>>> import numpy as np
>>> np.set_printoptions(precision=2, suppress=True, linewidth=160, legacy="1.25")
>>> Y = np.array([[0, 1], [2, 3]])
>>> C = np.array([[3, 0], [1, 0]])
>>> F = np.kron(Y, C)
>>> F
array([[0, 0, 3, 0],
       [0, 0, 1, 0],
       [6, 0, 9, 0],
       [2, 0, 3, 0]])
>>> U, s, Vh = np.linalg.svd(F)
>>> s.round(2) + 0
array([11.71,  1.71,  0.  ,  0.  ])
>>> np.argmax(s[:-1] / (s[1:] + 1e-6)) + 1
2
>>> Y = U[:, :2] @ np.diag(s[:2]) @ Vh[:2]
>>> np.linalg.matrix_rank(F, rtol=0.05)
2
>>> round(np.linalg.norm(F - Y) / np.linalg.norm(F), 2)
0.0
>>> np.linalg.matrix_rank(Y)
2
>>> round(np.linalg.norm(F - Y, 2), 2), round(float(s[2]), 2)
(0.0, 0.0)
>>> f = np.array([3, 2, 1, 2]) + 0.5
>>> W0 = np.outer(f, f) / (f @ f)
>>> W0
array([[0.45, 0.32, 0.19, 0.32],
       [0.32, 0.23, 0.14, 0.23],
       [0.19, 0.14, 0.08, 0.14],
       [0.32, 0.23, 0.14, 0.23]])
>>> W = np.array([[1, -1, 2], [-2, -1, -1], [2, 1, 0], [2, 1, -1]])
>>> beta = np.array([-2, 2, -2])
>>> hid = np.maximum(W0 @ W + beta, 0)
>>> np.linalg.matrix_rank(hid)
1
>>> (hid > 0).astype(int)
array([[0, 1, 0],
       [0, 1, 0],
       [0, 1, 0],
       [0, 1, 0]])
>>> C = np.array([[-1, 0], [-2, -2], [3, 0]])
>>> W @ C
array([[ 7,  2],
       [ 1,  2],
       [-4, -2],
       [-7, -2]])
>>> hid @ C
array([[-3.48, -3.48],
       [-3.63, -3.63],
       [-3.78, -3.78],
       [-3.63, -3.63]])
>>> (hid @ C).round(6).argmax(axis=1)
array([0, 0, 0, 0])
>>> np.round(np.linalg.det(W0[::-1]), 2)
0.0
>>> np.round(np.poly(W0), 2) + 0
array([ 1., -1.,  0.,  0.,  0.])
>>> J = np.array([[2, -2, -4, -5, -4, 3],
...     [-2, -2, 3, 3, 0, 0],
...     [-4, -4, 5, -4, -1, 5],
...     [1, 2, -4, -3, 4, 1],
...     [-4, 0, 3, -1, -3, 1],
...     [-4, 2, 3, 2, -5, -2]])
>>> J
array([[ 2, -2, -4, -5, -4,  3],
       [-2, -2,  3,  3,  0,  0],
       [-4, -4,  5, -4, -1,  5],
       [ 1,  2, -4, -3,  4,  1],
       [-4,  0,  3, -1, -3,  1],
       [-4,  2,  3,  2, -5, -2]])
>>> x0 = np.array([-1, 2, -1, 2, -1, 0])
>>> (J @ x0).argmax()
5
>>> J @ (2 * x0)
array([-16,   2, -32,  -6,   4,  28])
>>> np.linalg.norm(J @ x0) <= np.linalg.norm(J, 2) * np.linalg.norm(x0) + 1e-9
True
>>> np.sign((J @ x0).round(6))
array([-1,  1, -1, -1,  1,  1])
>>> J @ x0
array([ -8,   1, -16,  -3,   2,  14])
>>> np.argsort(-np.linalg.norm(J, axis=0).round(6), kind="stable")[:3]
array([2, 4, 3])
>>> U, s, Vh = np.linalg.svd(W0)
>>> np.argmax(s[:-1] / (s[1:] + 1e-6)) + 1
1
>>> Y = U[:, :1] @ np.diag(s[:1]) @ Vh[:1]
>>> round(np.linalg.norm(W0 - Y, 2), 2), np.round(s[1], 2)
(0.0, 0.0)
>>> np.linalg.matrix_rank(Y)
1
>>> X = np.array([[0, 2, 0, 0, 8], [0, 3, 0, 4, 0], [0, 9, 0, 0, 0]])
>>> # columns 0 and 2 are equal
>>> Y = np.array([[-2, -2], [1, -2], [2, -1], [0, 2], [0, -1]])
>>> np.einsum("ij,ij->i", X, X)
array([68, 25, 81])
>>> np.linalg.matrix_rank(np.vstack([X, Y.T]))
5
>>> np.einsum("ik,kj->ij", X, Y)
array([[  2, -12],
       [  3,   2],
       [  9, -18]])
>>> np.vstack([X, Y.T]).shape
(5, 5)
>>> Y = X / np.sqrt((X ** 2).mean(axis=1, keepdims=True))
>>> Y[1]
array([0.  , 1.34, 0.  , 1.79, 0.  ])
>>> np.linalg.norm(Y, axis=1)
array([2.24, 2.24, 2.24])
>>> X - X.mean(axis=1, keepdims=True)
array([[-2. ,  0. , -2. , -2. ,  6. ],
       [-1.4,  1.6, -1.4,  2.6, -1.4],
       [-1.8,  7.2, -1.8, -1.8, -1.8]])
>>> M = np.load("out17.npy")
>>> M
array([[-3.41, -3.41, -0.41],
       [-5.65, -5.65, -2.65],
       [-5.01, -5.01, -2.01],
       [-3.02, -3.02, -0.02],
       [-5.92, -5.92, -2.92],
       [-0.6 , -0.6 ,  2.4 ],
       [ 0.93,  0.93,  3.93],
       [-4.94, -4.94, -1.94],
       [-4.42, -4.42, -1.42],
       [-1.54, -1.54,  1.46],
       [-2.87, -2.87,  0.13],
       [-3.76, -3.76, -0.76],
       [ 0.54,  0.54,  3.54],
       [ 1.79,  1.79,  4.79],
       [ 0.67,  0.67,  3.67],
       [-1.01, -1.01,  1.99],
       [-2.88, -2.88,  0.12],
       [-2.89, -2.89,  0.11],
       [-2.56, -2.56,  0.44],
       [ 2.63,  2.63,  5.63],
       [-2.35, -2.35,  0.65],
       [-2.16, -2.16,  0.84],
       [-1.34, -1.34,  1.66],
       [-3.15, -3.15, -0.15],
       [-2.51, -2.51,  0.49],
       [-0.22, -0.22,  2.78],
       [ 1.6 ,  1.6 ,  4.6 ],
       [-4.12, -4.12, -1.12],
       [-5.85, -5.85, -2.85],
       [-1.62, -1.62,  1.38]])
>>> np.linalg.norm(M, axis=0)
array([17.39, 17.39, 13.36])
>>> round(M[11] @ M[14], 2)
-7.83
>>> round(float(np.linalg.norm(M, "nuc")), 2)
37.0
